$ python -q
>>> import numpy as np
>>> np.set_printoptions(suppress=True, linewidth=100)
>>> def rd(a):
...     return np.round(a, 1) + 0
... 
>>> u = np.array([2, 3, 3, 2, 2, 2])
>>> F = 4 * np.eye(6) + np.outer(u, u)
>>> F
array([[ 8.,  6.,  6.,  4.,  4.,  4.],
       [ 6., 13.,  9.,  6.,  6.,  6.],
       [ 6.,  9., 13.,  6.,  6.,  6.],
       [ 4.,  6.,  6.,  8.,  4.,  4.],
       [ 4.,  6.,  6.,  4.,  8.,  4.],
       [ 4.,  6.,  6.,  4.,  4.,  8.]])
>>> ev, evecs = np.linalg.eigh(F)
>>> x = np.array([-4, 2, 0, 1, 0, -2])
>>> rd(evecs * np.abs(ev) @ evecs.T)
array([[ 8.,  6.,  6.,  4.,  4.,  4.],
       [ 6., 13.,  9.,  6.,  6.,  6.],
       [ 6.,  9., 13.,  6.,  6.,  6.],
       [ 4.,  6.,  6.,  8.,  4.,  4.],
       [ 4.,  6.,  6.,  4.,  8.,  4.],
       [ 4.,  6.,  6.,  4.,  4.,  8.]])
>>> x = np.ones(6)
>>> for _ in range(7):
...     x = F @ x
...     x /= np.linalg.norm(x)
...     print(round(x @ F @ x, 1))
... 
38.0
38.0
38.0
38.0
38.0
38.0
38.0
>>> rd(x)
array([0.3, 0.5, 0.5, 0.3, 0.3, 0.3])
>>> rd(np.linalg.eigvalsh(F)[-1])
np.float64(38.0)
>>> out = F[0, 0] * F[1:] - np.outer(F[1:, 0], F[0])
>>> print(out)
[[ 0. 68. 36. 24. 24. 24.]
 [ 0. 36. 68. 24. 24. 24.]
 [ 0. 24. 24. 48. 16. 16.]
 [ 0. 24. 24. 16. 48. 16.]
 [ 0. 24. 24. 16. 16. 48.]]
>>> np.linalg.matrix_rank(out), np.linalg.matrix_rank(F)
(np.int64(5), np.int64(6))
>>> rd(F[:, 0] / F[0, 0])
array([1. , 0.8, 0.8, 0.5, 0.5, 0.5])
>>> E = np.load("arr.npy")
>>> E
array([[0., 3., 4., 5., 1., 0.],
       [0., 5., 0., 0., 3., 0.],
       [0., 5., 1., 5., 3., 0.],
       [5., 4., 0., 1., 1., 0.],
       [2., 1., 4., 5., 1., 0.],
       [0., 0., 0., 0., 0., 2.]])
>>> x = np.array([0, 0, 1, 1, 1, 3])
>>> E @ x
array([10.,  3.,  9.,  2., 10.,  6.])
>>> E @ np.ones(6)
array([13.,  8., 14., 11., 13.,  2.])
>>> rng = np.random.default_rng(5239)
>>> labels = rng.permutation(6)
>>> labels
array([1, 5, 0, 3, 4, 2])
>>> out = E[labels][:, labels]
>>> np.allclose(out, E)
False
>>> rd(np.sort(np.abs(np.linalg.eigvals(out))))
array([ 2. ,  2.3,  2.3,  3.4,  3.4, 10.9])
>>> print(np.trace(out))
10.0
>>> rd(np.linalg.det(out)), rd(np.linalg.det(E[labels]))
(np.float64(1336.0), np.float64(-1336.0))
>>> print(np.diag(out))
[5. 2. 0. 1. 1. 1.]
>>> W0 = (rng.random((5, 5)) < 0.3) + np.eye(5)
>>> W0 /= W0.sum(axis=1, keepdims=True)
>>> rd(W0)
array([[0.5, 0. , 0. , 0. , 0.5],
       [0. , 0.7, 0. , 0.3, 0. ],
       [0. , 0.3, 0.7, 0. , 0. ],
       [0. , 0.3, 0. , 0.7, 0. ],
       [0.2, 0.2, 0. , 0. , 0.5]])
>>> u = np.array([1, 0])
>>> np.array([np.convolve(row, u, "same") for row in F])
array([[ 8.,  6.,  6.,  4.,  4.,  4.],
       [ 6., 13.,  9.,  6.,  6.,  6.],
       [ 6.,  9., 13.,  6.,  6.,  6.],
       [ 4.,  6.,  6.,  8.,  4.,  4.],
       [ 4.,  6.,  6.,  4.,  8.,  4.],
       [ 4.,  6.,  6.,  4.,  4.,  8.]])
>>> np.convolve(F[4], u)
array([4., 6., 6., 4., 8., 4., 0.])
>>> np.polyval(u, F[4])
array([4., 6., 6., 4., 8., 4.])
>>> rd(np.sort(np.abs(np.linalg.eigvals(W0)))[::-1])
array([1. , 0.9, 0.7, 0.3, 0.1])
>>> p = np.eye(5)[0]
>>> for _ in range(4):
...     p = p @ W0
...     print(p.round(1))
... 
[0.5 0.  0.  0.  0.5]
[0.4 0.1 0.  0.  0.5]
[0.3 0.2 0.  0.  0.4]
[0.3 0.3 0.  0.1 0.4]
>>> ev, evecs = np.linalg.eig(W0)
>>> rd(np.sort(np.linalg.eigvals(W0.T)))
array([0.1, 0.3, 0.7, 0.9, 1. ])
>>> rd(np.sort(np.linalg.eigvals(np.linalg.inv(W0))))
array([1. , 1.2, 1.5, 3. , 6.8])
>>> rd(np.prod(ev))
np.float64(0.0)
>>> rd(ev)
array([0.7, 0.1, 0.3, 1. , 0.9])
>>> out = np.linalg.inv(W0)
>>> out
array([[ 4. ,  2. ,  0. , -1. , -4. ],
       [ 0. ,  2. ,  0. , -1. ,  0. ],
       [ 0. , -1. ,  1.5,  0.5,  0. ],
       [ 0. , -1. ,  0. ,  2. ,  0. ],
       [-2. , -2. ,  0. ,  1. ,  4. ]])
>>> rd(np.linalg.det(W0) * out)
array([[ 0.1,  0.1,  0. ,  0. , -0.1],
       [ 0. ,  0.1,  0. ,  0. ,  0. ],
       [ 0. ,  0. ,  0. ,  0. ,  0. ],
       [ 0. ,  0. ,  0. ,  0.1,  0. ],
       [-0.1, -0.1,  0. ,  0. ,  0.1]])
>>> rd(np.linalg.det(W0) * np.linalg.det(out))
np.float64(1.0)
>>> x = np.array([-5, 0, -4, -7, 3])
>>> y = out @ x
>>> print(y)
[-25.    7.   -9.5 -14.   15. ]
>>> rd(np.linalg.solve(out, y))
array([-5.,  0., -4., -7.,  3.])
>>> rd(np.linalg.solve(out, out[:, 4]))
array([0., 0., 0., 0., 1.])
>>> rd(np.linalg.solve(out.T, out[4]))
array([0., 0., 0., 0., 1.])
>>> out = np.array([[4, -1, -9, -2, 1, 2]])
>>> X = out.T @ out
>>> X
array([[ 16,  -4, -36,  -8,   4,   8],
       [ -4,   1,   9,   2,  -1,  -2],
       [-36,   9,  81,  18,  -9, -18],
       [ -8,   2,  18,   4,  -2,  -4],
       [  4,  -1,  -9,  -2,   1,   2],
       [  8,  -2, -18,  -4,   2,   4]])
>>> x = np.array([7, 5, 5, 2, 3, 8])
>>> a = np.maximum(X @ x, 0)
>>> print(rd(np.tanh(X @ x)))
[-1.  1.  1.  1. -1. -1.]
>>> X * (a > 1e-9)[:, None]
array([[  0,   0,   0,   0,   0,   0],
       [ -4,   1,   9,   2,  -1,  -2],
       [-36,   9,  81,  18,  -9, -18],
       [ -8,   2,  18,   4,  -2,  -4],
       [  0,   0,   0,   0,   0,   0],
       [  0,   0,   0,   0,   0,   0]])
>>> C2 = X.T @ X
>>> C2
array([[ 1712,  -428, -3852,  -856,   428,   856],
       [ -428,   107,   963,   214,  -107,  -214],
       [-3852,   963,  8667,  1926,  -963, -1926],
       [ -856,   214,  1926,   428,  -214,  -428],
       [  428,  -107,  -963,  -214,   107,   214],
       [  856,  -214, -1926,  -428,   214,   428]])
>>> (X @ X.T).shape
(6, 6)
>>> np.allclose(C2, C2.T)
True
>>> print(np.trace(C2), (X ** 2).sum())
11449 11449
>>> print(np.diag(C2))
[1712  107 8667  428  107  428]
